$ ipython --no-banner

In [1]: import numpy as np

In [2]: np.set_printoptions(precision=2, suppress=True, linewidth=200, floatmode="fixed")

In [3]: X = np.load("mat.npy")

In [4]: X
Out[4]: 
array([[ 1,  0,  0,  0],
       [ 4,  1,  0,  0],
       [ 1, -2,  1,  0],
       [ 5,  4,  0,  1]])

In [5]: hat = np.triu(np.array([[1, 2, 0, 3], [2, 1, 1, 1], [1, 3, 0, 0], [0, 0, 3, 0]]), 1) + np.eye(4)

In [6]: out = hat @ X @ np.linalg.inv(hat)

In [7]: np.trace(out), np.trace(X)
Out[7]: (np.float64(4.0), np.int64(4))

In [8]: M = np.load("case16.npy")

In [9]: print(M)
[[ 0  0 -4  8]
 [ 0  0  1  1]
 [ 0  0 -8 16]
 [ 0  0  2  2]]

In [10]: print(np.round(np.linalg.svd(M, compute_uv=False), 2) + 0)
[20.03  3.00  0.00  0.00]

In [11]: np.diff(M, axis=0)
Out[11]: 
array([[  0,   0,   5,  -7],
       [  0,   0,  -9,  15],
       [  0,   0,  10, -14]])

In [12]: M.sum(axis=0)
Out[12]: array([ 0,  0, -9, 27])

In [13]: np.linalg.matrix_rank(M)
Out[13]: np.int64(2)

In [14]: M.sum(axis=1)
Out[14]: array([4, 2, 8, 4])

In [15]: M.mean(axis=0)
Out[15]: array([ 0.00,  0.00, -2.25,  6.75])

In [16]: round(np.linalg.norm(M), 2)
Out[16]: np.float64(20.25)

In [17]: M - M[0]
Out[17]: 
array([[ 0,  0,  0,  0],
       [ 0,  0,  5, -7],
       [ 0,  0, -4,  8],
       [ 0,  0,  6, -6]])

In [18]: np.count_nonzero(M)
Out[18]: np.int64(8)

In [19]: print(np.abs(M).max())
16

In [20]: M.shape
Out[20]: (4, 4)

In [21]: print(np.linalg.lstsq(M[:-1].T, M[-1])[2])
2

In [22]: np.abs(np.diag(np.linalg.qr(M)[1])) > 1e-9
Out[22]: array([False, False,  True,  True])

In [23]: round(np.trace(np.linalg.pinv(M) @ M), 2)
Out[23]: np.float64(2.0)

In [24]: r = np.linalg.matrix_rank(M)

In [25]: r
Out[25]: np.int64(2)

In [26]: ns = np.linalg.svd(M)[2][r:].T

In [27]: ns.shape
Out[27]: (4, 2)

In [28]: np.linalg.matrix_rank(M.T @ M), np.linalg.matrix_rank(M @ M.T)
Out[28]: (np.int64(2), np.int64(2))

In [29]: np.round(M @ ns, 2) + 0
Out[29]: 
array([[0.00, 0.00],
       [0.00, 0.00],
       [0.00, 0.00],
       [0.00, 0.00]])

In [30]: [int(np.linalg.matrix_rank(M[:, :j + 1])) for j in range(4)]
Out[30]: [0, 0, 1, 2]

In [31]: [int(np.linalg.matrix_rank(np.delete(M, i, axis=0))) for i in range(4)]
Out[31]: [2, 2, 2, 2]

In [32]: np.round(ns @ ns.T, 2) + 0
Out[32]: 
array([[1.00, 0.00, 0.00, 0.00],
       [0.00, 1.00, 0.00, 0.00],
       [0.00, 0.00, 0.00, 0.00],
       [0.00, 0.00, 0.00, 0.00]])

In [33]: Uu, sig, vt = np.linalg.svd(M)

In [34]: print(np.argmax(sig[:-1] / (sig[1:] + 1e-6)) + 1)
2

In [35]: sig.round(2) + 0
Out[35]: array([20.03,  3.00,  0.00,  0.00])

In [36]: out = Uu[:, :2] @ np.diag(sig[:2]) @ vt[:2]

In [37]: print(np.linalg.matrix_rank(M, rtol=0.05))
2

In [38]: round(float(np.linalg.norm(M - out, 2)), 2), np.round(sig[2], 2)
Out[38]: (0.0, np.float64(0.0))

In [39]: W0 = np.load("sample9.npy")

In [40]: print(W0)
[[  1  -3   9 -27]
 [  1  -2   4  -8]
 [  1  -1   1  -1]
 [  1   0   0   0]]

In [41]: vec = np.array([0, -1, -1, 1])

In [42]: np.einsum("ij,j->i", W0, vec)
Out[42]: array([-33, -10,  -1,   0])

In [43]: W0 @ vec
Out[43]: array([-33, -10,  -1,   0])

In [44]: W0 @ np.eye(4)[1]
Out[44]: array([-3.00, -2.00, -1.00,  0.00])

In [45]: K = np.load("block1.npy")

In [46]: K
Out[46]: 
array([[-2.00,  1.00,  1.00,  0.00,  0.00],
       [ 0.00,  1.00,  0.00,  0.00,  0.00],
       [ 0.00,  0.00,  0.00,  0.00,  0.00],
       [ 0.00,  0.00,  0.00,  0.00, -2.00],
       [ 0.00,  0.00,  0.00,  3.00,  1.00]])

In [47]: print((np.linalg.matrix_power((K != 0) + (K.T != 0) + np.eye(5), 5) > 0).astype(int))
[[1 1 1 0 0]
 [1 1 1 0 0]
 [1 1 1 0 0]
 [0 0 0 1 1]
 [0 0 0 1 1]]

In [48]: np.sort(np.linalg.eigvals(K).real)
Out[48]: array([-2.00,  0.00,  0.50,  0.50,  1.00])

In [49]: K @ K
Out[49]: 
array([[ 4.00, -1.00, -2.00,  0.00,  0.00],
       [ 0.00,  1.00,  0.00,  0.00,  0.00],
       [ 0.00,  0.00,  0.00,  0.00,  0.00],
       [ 0.00,  0.00,  0.00, -6.00, -2.00],
       [ 0.00,  0.00,  0.00,  3.00, -5.00]])

In [50]: np.linalg.cond(K) > 100
Out[50]: np.True_

In [51]: np.linalg.matrix_rank(K, rtol=0.1)
Out[51]: np.int64(4)

In [52]: print([round(float(x), 2) for x in np.linalg.svd(K, compute_uv=False)[:3]])
[3.26, 2.49, 1.84]

In [53]: q, Rm = np.linalg.qr(W0)

In [54]: np.abs(np.diag(Rm))
Out[54]: array([2.00, 2.24, 2.00, 1.34])

In [55]: q.shape, Rm.shape
Out[55]: ((4, 4), (4, 4))

In [56]: np.trace(q @ q.T)
Out[56]: np.float64(4.0)

In [57]: Rm
Out[57]: 
array([[-2.00,  3.00, -7.00, 18.00],
       [ 0.00,  2.24, -6.71, 19.68],
       [ 0.00,  0.00,  2.00, -9.00],
       [ 0.00,  0.00,  0.00,  1.34]])

In [58]: q
Out[58]: 
array([[-0.50, -0.67,  0.50, -0.22],
       [-0.50, -0.22, -0.50,  0.67],
       [-0.50,  0.22, -0.50, -0.67],
       [-0.50,  0.67,  0.50,  0.22]])

In [59]: np.allclose(K[:-1].T @ np.linalg.lstsq(K[:-1].T, K[-1])[0], K[-1])
Out[59]: False

In [60]: np.unique(K.round(6), axis=0).shape
Out[60]: (5, 5)

In [61]: try:
    ...:     np.linalg.inv(K)
    ...: except np.linalg.LinAlgError as e:
    ...:     print(repr(e))
    ...: 
LinAlgError('Singular matrix')

In [62]: round(float(np.trace(np.linalg.pinv(K) @ K)), 2)
Out[62]: 4.0

In [63]: F = np.array([[1, 1, 1, 1], [-1, 1, -1, 1], [1, 1, 1, 1], [-1, 1, -1, 1]])

In [64]: hat = np.triu(np.array([[-1, -1, -1, 3], [2, -2, 0, 1], [0, 1, 2, -1], [-2, 0, 2, -3]]), 1) + np.eye(4)

In [65]: out = hat @ F @ np.linalg.inv(hat)

In [66]: print(np.linalg.matrix_rank(out))
2

In [67]: np.unique(F.round(6), axis=0).shape
Out[67]: (2, 4)

In [68]: np.allclose(F[:-1].T @ np.linalg.lstsq(F[:-1].T, F[-1])[0], F[-1])
Out[68]: True

In [69]: rng = np.random.default_rng(5080)

In [70]: lab = rng.permutation(4)

In [71]: lab
Out[71]: array([1, 2, 3, 0])

In [72]: out = F[lab][:, lab]

In [73]: np.round(np.sort(np.abs(np.linalg.eigvals(out))), 2) + 0
Out[73]: array([0.00, 0.00, 2.83, 2.83])

In [74]: out = np.array([[-8, 0, 6, 9], [5, 4, 0, 6], [4, -2, 1, 4], [2, -1, 9, -6]])

In [75]: arr = out + out.T

In [76]: arr
Out[76]: 
array([[-16,   5,  10,  11],
       [  5,   8,  -2,   5],
       [ 10,  -2,   2,  13],
       [ 11,   5,  13, -12]])

In [77]: hat = np.triu(np.array([[0, -1, -1, 1], [-1, -1, 2, -2], [1, -1, 2, 1], [2, 0, -2, 2]]), 1) + np.eye(4)

In [78]: out = hat @ arr @ np.linalg.inv(hat)

In [79]: np.linalg.matrix_rank(out)
Out[79]: np.int64(4)

In [80]: hat @ arr - arr @ hat
Out[80]: 
array([[ -4.00, -17.00, -13.00, -14.00],
       [ -2.00,  -9.00, -33.00,  63.00],
       [ 11.00,  15.00,  27.00, -28.00],
       [  0.00,  11.00,   1.00, -14.00]])

In [81]: Uu, sig, vt = np.linalg.svd(F)

In [82]: V = vt[:(sig > 1e-8).sum()]

In [83]: vec = F[2] + 3 * F[0] + rng.integers(2) * np.eye(4)[3]

In [84]: vec
Out[84]: array([4.00, 4.00, 4.00, 4.00])

In [85]: print(np.allclose(V.T @ V @ vec, vec))
True

In [86]: np.linalg.matrix_rank(np.vstack([F, vec]))
Out[86]: np.int64(2)

In [87]: np.diag(V.T @ V)
Out[87]: array([0.50, 0.50, 0.50, 0.50])

In [88]: vec = np.array([1, -2, 0, -3])

In [89]: rhs = arr @ vec

In [90]: beta, lr = np.zeros(4), 1 / np.linalg.norm(arr, 2) ** 2

In [91]: for i in range(60):
    ...:     beta -= lr * arr.T @ (arr @ beta - rhs)
    ...:     if i % 10 == 0: print(i, round(np.linalg.norm(arr @ beta - rhs), 2))
    ...: 
0 21.47
10 3.68
20 1.1
30 0.33
40 0.1
50 0.03

In [92]: print(beta.round(2) + 0)
[ 1.00 -2.00  0.00 -3.00]

In [93]: round(np.linalg.cond(arr), 2)
Out[93]: np.float64(2.96)

In [94]: np.linalg.matrix_rank(F, rtol=0.1)
Out[94]: np.int64(2)

In [95]: np.linalg.cond(F) > 100
Out[95]: np.True_

In [96]: np.round(np.linalg.norm(F, 2) / np.linalg.norm(F), 2)
Out[96]: np.float64(0.71)

In [97]: np.argsort(-np.linalg.norm(F, axis=0).round(6), kind="stable")[:3]
Out[97]: array([0, 1, 2])

In [98]: q, V = np.linalg.qr(arr[:, :1])[0], np.linalg.qr(arr[:, 1:])[0]

In [99]: sig = np.linalg.svd(q.T @ V, compute_uv=False)

In [100]: sig
Out[100]: array([0.32])

In [101]: feats = np.loadtxt("data.csv", delimiter=",")

In [102]: feats
Out[102]: 
array([[-20.26,   0.90,  -2.16,  -9.70],
       [-18.72,   0.07,  -1.81,  -9.32],
       [-21.22,   1.86,  -0.70,  -9.24],
       [-19.95,  -0.05,  -0.16, -10.99],
       [-20.51,  -0.22,  -0.76, -10.18],
       [-19.48,  -1.00,  -0.37,  -8.36],
       [-18.85,  -0.68,  -1.01,  -8.67],
       [-18.39,   0.00,  -1.61, -10.27],
       [-20.98,  -0.89,  -0.10,  -9.60],
       [-20.90,   0.46,  -1.07,  -8.62],
       [-20.12,  -0.98,   0.57, -11.27],
       [-19.25,  -0.04,  -0.25,  -9.38],
       [-19.72,  -1.75,   0.91, -11.06],
       [-19.61,   0.04,  -0.68, -11.20],
       [-20.46,   2.13,  -1.24, -10.49],
       [-19.85,   1.22,   0.51,  -9.02],
       [-18.22,  -0.92,  -0.53,  -8.84],
       [-21.62,   0.18,  -1.80,  -8.74],
       [-18.65,   0.43,   0.09, -10.26],
       [-18.01,   0.34,   0.53, -10.64],
       [-19.09,   0.08,  -0.94,  -9.71],
       [-17.82,  -0.48,   0.87, -10.42],
       [-19.47,   0.91,  -0.86,  -9.74],
       [-23.50,  -1.38,  -2.66, -10.78],
       [-20.85,  -2.32,   0.01, -10.82],
       [-20.26,  -0.13,   0.14,  -9.13],
       [-20.29,   0.14,  -0.92,  -9.13],
       [-20.80,   0.69,   0.45,  -8.87]])

In [103]: D = np.linalg.norm(feats[:, None] - feats[None], axis=-1)

In [104]: np.linalg.matrix_rank(D ** 2)
Out[104]: np.int64(6)

In [105]: print((D + 1e9 * np.eye(28)).round(6).argmin(axis=1))
[22 20 14 13 26  6 16  1 25 26 12 20 10  3  2 27  6  9 19 18 11 19 20 17 12 27  9 25]

In [106]: data = np.load("layer6.npy")

In [107]: data
Out[107]: 
array([[-3,  0,  3],
       [-1, -8,  3],
       [ 4,  1, -5]])

In [108]: out = data + rng.integers(-2, 3, (3, 2)) @ rng.integers(-2, 3, (2, 3))

In [109]: out
Out[109]: 
array([[-6, -3,  2],
       [ 0, -9,  4],
       [ 4,  7, -7]])

In [110]: np.linalg.matrix_rank(out - data, tol=1e-8)
Out[110]: np.int64(2)
